$ ipython --no-banner

In [1]: import numpy as np

In [2]: np.set_printoptions(precision=2, suppress=True, linewidth=100, legacy="1.25")

In [3]: arr = np.loadtxt("test4.csv", delimiter=",")

In [4]: arr
Out[4]: 
array([[ 3.,  3.,  3.,  3.,  3.,  3.,  3.,  3.,  3.,  3.,  3.,  3.,  3.,  3.],
       [ 3.,  6.,  6.,  6.,  6.,  6.,  6.,  6.,  6.,  6.,  6.,  6.,  6.,  6.],
       [ 3.,  6.,  9.,  9.,  9.,  9.,  9.,  9.,  9.,  9.,  9.,  9.,  9.,  9.],
       [ 3.,  6.,  9., 12., 12., 12., 12., 12., 12., 12., 12., 12., 12., 12.],
       [ 3.,  6.,  9., 12., 15., 15., 15., 15., 15., 15., 15., 15., 15., 15.],
       [ 3.,  6.,  9., 12., 15., 18., 18., 18., 18., 18., 18., 18., 18., 18.],
       [ 3.,  6.,  9., 12., 15., 18., 21., 21., 21., 21., 21., 21., 21., 21.],
       [ 3.,  6.,  9., 12., 15., 18., 21., 24., 24., 24., 24., 24., 24., 24.],
       [ 3.,  6.,  9., 12., 15., 18., 21., 24., 27., 27., 27., 27., 27., 27.],
       [ 3.,  6.,  9., 12., 15., 18., 21., 24., 27., 30., 30., 30., 30., 30.],
       [ 3.,  6.,  9., 12., 15., 18., 21., 24., 27., 30., 33., 33., 33., 33.],
       [ 3.,  6.,  9., 12., 15., 18., 21., 24., 27., 30., 33., 36., 36., 36.],
       [ 3.,  6.,  9., 12., 15., 18., 21., 24., 27., 30., 33., 36., 39., 39.],
       [ 3.,  6.,  9., 12., 15., 18., 21., 24., 27., 30., 33., 36., 39., 42.]])

In [5]: # symmetric, so the eigenvalues are real

In [6]: np.allclose(arr @ arr.T, arr.T @ arr)
Out[6]: True

In [7]: np.trace(arr)
Out[7]: 315.0

In [8]: x = np.array([3, 2, 3, -2, 1, 3, -1, -1, 2, 0, 3, -3, -3, 1])

In [9]: y = arr @ x

In [10]: print(y)
[24. 39. 48. 48. 54. 57. 51. 48. 48. 42. 36. 21. 15. 18.]

In [11]: np.linalg.solve(arr, y + arr[:, 10])
Out[11]: array([ 3.,  2.,  3., -2.,  1.,  3., -1., -1.,  2.,  0.,  4., -3., -3.,  1.])

In [12]: print(np.linalg.solve(arr.T, arr[10]))
[0. 0. 0. 0. 0. 0. 0. 0. 0. 0. 1. 0. 0. 0.]

In [13]: print(np.linalg.solve(arr, arr[:, 6]))
[0. 0. 0. 0. 0. 0. 1. 0. 0. 0. 0. 0. 0. 0.]

In [14]: np.linalg.solve(arr, y)
Out[14]: array([ 3.,  2.,  3., -2.,  1.,  3., -1., -1.,  2.,  0.,  3., -3., -3.,  1.])

In [15]: rng = np.random.default_rng(9549)

In [16]: lab = rng.permutation(14)

In [17]: lab
Out[17]: array([ 4,  9, 11, 13,  0,  1,  8,  7,  6, 10, 12,  2,  5,  3])

In [18]: B = arr[lab][:, lab]

In [19]: np.allclose(B, arr)
Out[19]: False
